>>> import numpy as np
>>> np.set_printoptions(precision=3, suppress=True, linewidth=120)
>>> J = np.array([[4, 0, -2], [-4, 1, -5], [-2, 3, -5], [-1, 3, 3]])
>>> J
array([[ 4,  0, -2],
       [-4,  1, -5],
       [-2,  3, -5],
       [-1,  3,  3]])
>>> vec = np.array([-3, 1, -1])
>>> rhs = J @ vec
>>> rhs
array([-10,  18,  14,   3])
>>> rng = np.random.default_rng(1141)
>>> rhs = rhs + 0.02 * rng.normal(size=4)
>>> rhs
array([-10.023,  17.981,  13.964,   2.992])
>>> c, *_ = np.linalg.lstsq(J, rhs)
>>> c.round()
array([-3.,  1., -1.])
>>> round(float(np.linalg.norm(rhs - J @ c)), 3)
0.004
>>> hat = J @ np.linalg.solve(J.T @ J, J.T)
>>> np.diag(hat)
array([0.823, 0.625, 0.681, 0.87 ])
>>> np.linalg.matrix_rank(np.eye(4) - hat)
np.int64(1)
>>> hat
array([[ 0.823, -0.257,  0.237, -0.151],
       [-0.257,  0.625,  0.346, -0.221],
       [ 0.237,  0.346,  0.681,  0.203],
       [-0.151, -0.221,  0.203,  0.87 ]])
>>> np.trace(hat)
np.float64(3.0)
>>> f = np.array([6, -7])
>>> np.correlate(J[0], J[2], "full")
array([-20,  12,   2,  -6,   4])
>>> np.convolve(J[0], f)
array([ 24, -28, -12,  14])
>>> np.array([np.convolve(row, f, "same") for row in J])
array([[ 24, -28, -12],
       [-24,  34, -37],
       [-12,  32, -51],
       [ -6,  25,  -3]])
>>> np.cross(J[0, :3], J[2, :3])
array([ 6, 24, 12])
>>> vec = np.array([-1, -5, 3])
>>> h = np.maximum(J @ vec, 0)
>>> np.flatnonzero(h > 1e-9)
array([], dtype=int64)
>>> np.maximum(J @ vec, 0) - np.maximum(-J @ vec, 0)
array([-10, -16, -28,  -5])
>>> X = np.load("data.npy")
>>> print(X)
[[0. 5. 5.]
 [5. 0. 0.]
 [5. 0. 0.]]
>>> # rows 1 and 2 are equal
>>> out = X / np.sqrt((X ** 2).mean(axis=1, keepdims=True))
>>> X - X.mean(axis=1, keepdims=True)
array([[-3.333,  1.667,  1.667],
       [ 3.333, -1.667, -1.667],
       [ 3.333, -1.667, -1.667]])
>>> np.linalg.matrix_rank(out) == np.linalg.matrix_rank(X)
np.True_
>>> r = np.linalg.matrix_rank(X)
>>> r
np.int64(2)
>>> ns = np.linalg.svd(X)[2][r:].T
>>> [int(np.linalg.matrix_rank(X[:, :j + 1])) for j in range(3)]
[1, 2, 2]
>>> ns[:, 0] / ns[np.abs(ns[:, 0]).round(6).argmax(), 0]
array([-0.,  1., -1.])
>>> [int(np.linalg.matrix_rank(X[:i])) for i in range(1, len(X) + 1)]
[1, 2, 2]
>>> np.round(X @ ns, 3) + 0
array([[0.],
       [0.],
       [0.]])
>>> print(np.allclose(X @ ns, 0))
True
>>> U, s, Vt = np.linalg.svd(X)
>>> evecs = Vt[:(s > 1e-8).sum()]
>>> vec = X[0] + 3 * X[1] + rng.integers(2) * np.eye(3)[1]
>>> vec
array([15.,  5.,  5.])
>>> np.linalg.matrix_rank(np.vstack([X, vec]))
np.int64(2)
>>> np.allclose(evecs.T @ evecs @ vec, vec)
True
>>> print(round(float(np.linalg.norm(vec - evecs.T @ evecs @ vec)), 3))
0.0
>>> np.diag(evecs.T @ evecs)
array([1. , 0.5, 0.5])
>>> mat = np.loadtxt("arr.csv", delimiter=",")
>>> mat
array([[ 0.105,  0.   , -0.995],
       [ 0.   ,  1.   ,  0.   ],
       [ 0.995,  0.   ,  0.105]])
>>> mat.sum(axis=1)
array([-0.89 ,  1.   ,  1.099])
>>> mat.sum(axis=0)
array([ 1.099,  1.   , -0.89 ])
>>> np.linalg.svd(mat, compute_uv=False)
array([1., 1., 1.])
>>> np.diff(mat, axis=0)
array([[-0.105,  1.   ,  0.995],
       [ 0.995, -1.   ,  0.105]])
>>> np.count_nonzero(mat)
np.int64(5)
>>> print(mat.mean(axis=0))
[ 0.366  0.333 -0.297]
>>> np.abs(mat).max()
np.float64(1.0)
>>> (np.linalg.matrix_power((mat != 0) + (mat.T != 0) + np.eye(3), 3) > 0).astype(int)
array([[1, 0, 1],
       [0, 1, 0],
       [1, 0, 1]])
>>> mat @ mat
array([[-0.978,  0.   , -0.208],
       [ 0.   ,  1.   ,  0.   ],
       [ 0.208,  0.   , -0.978]])
>>> vec = np.array([0, -2, 2])
>>> h = np.maximum(mat @ vec, 0)
>>> np.maximum(mat @ (3 * vec), 0)
array([0.   , 0.   , 0.627])
>>> mat.T @ h
array([0.208, 0.   , 0.022])
>>> mat * (h > 1e-9)[:, None]
array([[ 0.   ,  0.   , -0.   ],
       [ 0.   ,  0.   ,  0.   ],
       [ 0.995,  0.   ,  0.105]])
>>> np.linalg.svd(mat, compute_uv=False)
array([1., 1., 1.])
>>> mat[:, 1] @ mat[:, 0]
np.float64(0.0)
>>> f = np.array([-2, 0, 0])
>>> out = mat + np.outer(f, np.eye(3)[0])
>>> np.round(np.linalg.det(out) / np.linalg.det(mat), 3), np.round(1 + np.linalg.solve(mat, f)[0], 3)
(np.float64(0.791), np.float64(0.791))
>>> np.linalg.matrix_rank(np.linalg.inv(out) - np.linalg.inv(mat), tol=1e-8)
np.int64(1)
>>> print(np.linalg.matrix_rank(out - mat))
1
>>> arr = np.array([[-1.3, -1.3, 14.0, -0.2],
...     [1.0, -1.4, -5.0, 0.0],
...     [-0.1, 0.8, 2.0, 0.2]])
>>> # column 2 dominates
>>> f = np.array([0, -2, -2])
>>> np.cross(arr[2, :3], arr[1, :3])
array([-1.2 ,  1.5 , -0.66])
>>> np.array([np.convolve(row, f, "same") for row in arr])
array([[  2.6,   5.2, -25.4, -27.6],
       [ -2. ,   0.8,  12.8,  10. ],
       [  0.2,  -1.4,  -5.6,  -4.4]])
>>> np.convolve(arr[2], f)
array([ 0. ,  0.2, -1.4, -5.6, -4.4, -0.4])
